$ python -q
>>> import numpy as np
>>> np.set_printoptions(precision=3, suppress=True, linewidth=100)
>>> tidy = lambda a: np.round(a, 3) + 0
>>> F = np.vander(np.arange(2) - 1, 4, increasing=True)
>>> F
array([[ 1, -1,  1, -1],
       [ 1,  0,  0,  0]])
>>> x0 = np.array([1, -2, 3, 3])
>>> h1 = np.maximum(F @ x0, 0)
>>> print(np.maximum(F @ (3 * x0), 0))
[9 3]
>>> np.maximum(F @ x0, 0) - np.maximum(-F @ x0, 0)
array([3, 1])
>>> tidy(np.tanh(F @ x0))
array([0.995, 0.762])
>>> out = np.array([[0, -1, 5], [-2, 4, 3], [0, 2, -5], [-2, -5, 5]])
>>> np.einsum("ij->j", F)
array([ 2, -1,  1, -1])
>>> np.linalg.matrix_rank(np.vstack([F, out.T]))
np.int64(4)
>>> np.vstack([F, out.T]).shape
(5, 4)
>>> w1 = np.array([[5, -1, 5], [1, 4, -5], [-3, 2, -5], [1, 5, -4]])
>>> b = np.array([4, 7, 7])
>>> hid = np.maximum(F @ w1 + b, 0)
>>> hid
array([[ 4,  0, 16],
       [ 9,  6, 12]])
>>> W2 = np.array([[1, 1, -1], [1, 3, -3], [3, -2, 0]])
>>> hid @ W2
array([[ 52, -28,  -4],
       [ 51,   3, -27]])
>>> tidy(np.linalg.norm(F, 1)), tidy(np.linalg.norm(F, np.inf))
(np.float64(2.0), np.float64(4.0))
>>> print(F[1] @ F[0])
1
>>> tidy(np.linalg.norm(F, axis=0))
array([1.414, 1.   , 1.   , 1.   ])
>>> print(tidy(np.linalg.norm(F) ** 2 / np.linalg.norm(F, 2) ** 2))
1.162
>>> tidy(np.linalg.norm(F, "nuc"))
np.float64(2.909)
>>> rng = np.random.default_rng(51806)
>>> out = F + rng.integers(-2, 3, (2, 1)) @ rng.integers(-2, 3, (1, 4))
>>> out
array([[ 3, -5, -3,  1],
       [ 3, -4, -4,  2]])
>>> np.linalg.matrix_rank(out - F, tol=1e-8)
np.int64(1)
>>> print(out - F)
[[ 2 -4 -4  2]
 [ 2 -4 -4  2]]
>>> np.abs(out - F).sum(axis=1)
array([12, 12])
>>> out = np.array([[1]])
>>> W2 = np.array([[5, 6, 7], [-3, -6, -1], [-5, 1, -4]])
>>> X = np.block([[out, np.zeros((1, 3))], [np.zeros((3, 1)), W2]])
>>> X
array([[ 1.,  0.,  0.,  0.],
       [ 0.,  5.,  6.,  7.],
       [ 0., -3., -6., -1.],
       [ 0., -5.,  1., -4.]])
>>> x0 = np.array([3, 0, -1, 2])
>>> y = X @ x0
>>> y
array([ 3.,  8.,  4., -9.])
>>> tidy(np.linalg.solve(X.T, X[3]))
array([0., 0., 0., 1.])
>>> tidy(np.linalg.solve(X, 2 * y))
array([ 6.,  0., -2.,  4.])
>>> K = np.array([[1.0, 2.0, 0.0, 0.0],
...     [2.0, 3.0, 2.0, 0.0],
...     [0.0, 2.0, 3.0, 2.0],
...     [0.0, 0.0, 2.0, 3.0]])
>>> K
array([[1., 2., 0., 0.],
       [2., 3., 2., 0.],
       [0., 2., 3., 2.],
       [0., 0., 2., 3.]])
>>> Uu, sv, Vh = np.linalg.svd(K, full_matrices=False)
>>> print(np.allclose(Uu * sv @ Vh, K))
True
>>> np.abs(Uu[:, 0]).round(6).argmax()
np.int64(2)
>>> tidy(sv)
array([6.064, 3.695, 1.   , 0.759])
>>> print(tidy(Uu.T @ K @ Vh.T))
[[6.064 0.    0.    0.   ]
 [0.    3.695 0.    0.   ]
 [0.    0.    1.    0.   ]
 [0.    0.    0.    0.759]]
>>> print(tidy(np.cumsum(sv ** 2) / np.sum(sv ** 2)))
[0.707 0.97  0.989 1.   ]
>>> tidy(np.sqrt((sv ** 2).sum())), tidy(np.linalg.norm(K))
(np.float64(7.211), np.float64(7.211))
>>> tidy(np.abs(Vh[0]))
array([0.228, 0.577, 0.657, 0.429])
>>> tidy(Uu.T @ Uu)
array([[1., 0., 0., 0.],
       [0., 1., 0., 0.],
       [0., 0., 1., 0.],
       [0., 0., 0., 1.]])
>>> Uu.shape, sv.shape, Vh.shape
((4, 4), (4,), (4, 4))
>>> print(tidy(sv / sv[0]))
[1.    0.609 0.165 0.125]
>>> x0 = np.array([3, -1, -1, 0])
>>> h1 = np.maximum(X @ x0, 0)
>>> X.T @ h1
array([  3., -47., -50., -25.])
>>> print(tidy(np.tanh(X @ x0)))
[ 0.995 -1.     1.     0.999]
>>> np.maximum(X @ x0, 0) - np.maximum(-X @ x0, 0)
array([  3., -11.,   9.,   4.])
>>> print(h1)
[3. 0. 9. 4.]
>>> np.flatnonzero(h1 > 1e-9)
array([0, 2, 3])
>>> evals, V = np.linalg.eigh(K)
>>> x0 = np.array([3, 2, -2, 2])
>>> (np.sign(V[:, -1].round(6)) == np.sign(V[0, -1].round(6))).astype(int)
array([1, 1, 1, 1])
>>> x0 @ K @ x0
np.float64(37.0)
>>> out = K / np.linalg.norm(K, axis=1, keepdims=True)
>>> G = out @ out.T
>>> (np.abs(G) > 0.9).astype(int)
array([[1, 0, 0, 0],
       [0, 1, 0, 0],
       [0, 0, 1, 0],
       [0, 0, 0, 1]])
>>> tidy(np.degrees(np.arccos(np.clip(G[2, 0], -1, 1))))
np.float64(64.287)
>>> evals, V = np.linalg.eigh(K)
>>> tidy(V.T @ K @ V)
array([[-0.759,  0.   ,  0.   ,  0.   ],
       [ 0.   ,  1.   ,  0.   ,  0.   ],
       [ 0.   ,  0.   ,  3.695,  0.   ],
       [ 0.   ,  0.   ,  0.   ,  6.064]])
>>> np.unique(evals.round(6) + 0, return_counts=True)[1]
array([1, 1, 1, 1])
>>> print(tidy(V.T @ V))
[[1. 0. 0. 0.]
 [0. 1. 0. 0.]
 [0. 0. 1. 0.]
 [0. 0. 0. 1.]]
>>> print(tidy(np.linalg.svd(K, compute_uv=False)))
[6.064 3.695 1.    0.759]
>>> tidy(evals)
array([-0.759,  1.   ,  3.695,  6.064])
>>> print(tidy(np.linalg.eigvalsh(K @ K)))
[ 0.576  1.    13.65  36.774]
>>> W2 = 10 * np.array([[0.0, 1.2, -0.9], [0.8, -2.5, -1.1]])
>>> idx = rng.integers(0, 2, 17)
>>> E = W2[idx] + rng.normal(size=(17, 3))
>>> tidy(E)
array([[  7.123, -23.905, -11.144],
       [  0.126,  11.125, -10.662],
       [  1.319,  10.776,  -7.346],
       [ -0.257,  12.131,  -6.385],
       [  0.303,  11.275,  -9.693],
       [  2.054,  11.873, -10.261],
       [  7.642, -25.333, -12.399],
       [ -1.614,  10.611,  -8.919],
       [ -0.026,  11.354,  -7.952],
       [  7.43 , -25.846, -11.419],
       [  9.652, -24.067, -11.96 ],
       [ -1.087,  11.981,  -7.736],
       [  7.506, -24.479, -11.195],
       [  0.413,  10.7  ,  -9.561],
       [  0.832,  11.711,  -8.833],
       [ -0.492,  12.524,  -8.175],
       [  7.125, -26.032, -12.075]])
>>> Uu, sv, Vh = np.linalg.svd(E)
>>> np.argmax(sv[:-1] / (sv[1:] + 1e-6)) + 1
np.int64(2)
>>> tidy(sv)
array([74.789, 40.291,  3.739])
>>> out = Uu[:, :2] @ np.diag(sv[:2]) @ Vh[:2]
>>> tidy(np.linalg.norm(E - out, 2)), tidy(sv[2])
(np.float64(3.739), np.float64(3.739))
>>> print(np.linalg.matrix_rank(out))
2
>>> u, g = E[11], E[13]
>>> tidy(u @ u)
np.float64(204.581)
>>> pr = (u @ g) / (u @ u) * u
>>> tidy((g - pr) @ u)
np.float64(0.0)
>>> tidy(np.outer(u, g))
array([[  -0.45 ,  -11.634,   10.395],
       [   4.954,  128.199, -114.547],
       [  -3.199,  -82.781,   73.965]])
>>> tidy(np.linalg.norm(u + g) ** 2 + np.linalg.norm(u - g) ** 2)
np.float64(821.302)
>>> x0 = np.array([3, -2, 0])
>>> y = E @ x0
>>> tidy(np.linalg.solve(E.T @ E, E.T @ y))
array([ 3., -2.,  0.])
>>> print(tidy(np.linalg.pinv(E) @ E))
[[1. 0. 0.]
 [0. 1. 0.]
 [0. 0. 1.]]
>>> y = y + 0.3 * rng.normal(size=17)
>>> print(tidy(y))
[ 69.468 -22.245 -17.829 -25.182 -21.95  -17.39   73.289 -26.182 -22.463  74.259  77.692 -27.718
  71.169 -20.137 -20.677 -26.432  73.765]
>>> b, *_ = np.linalg.lstsq(E, y)
>>> [round(float(np.linalg.norm(np.linalg.solve(E.T @ E + lam * np.eye(3), E.T @ y))), 2) for lam in (0, 1, 10, 100)]
[3.7, 3.57, 3.02, 2.58]
>>> print(tidy(E.T @ (y - E @ b)))
[0. 0. 0.]
>>> print(b.round())
[ 3. -2.  0.]
>>> tidy(b)
array([ 3.12 , -1.984,  0.032])
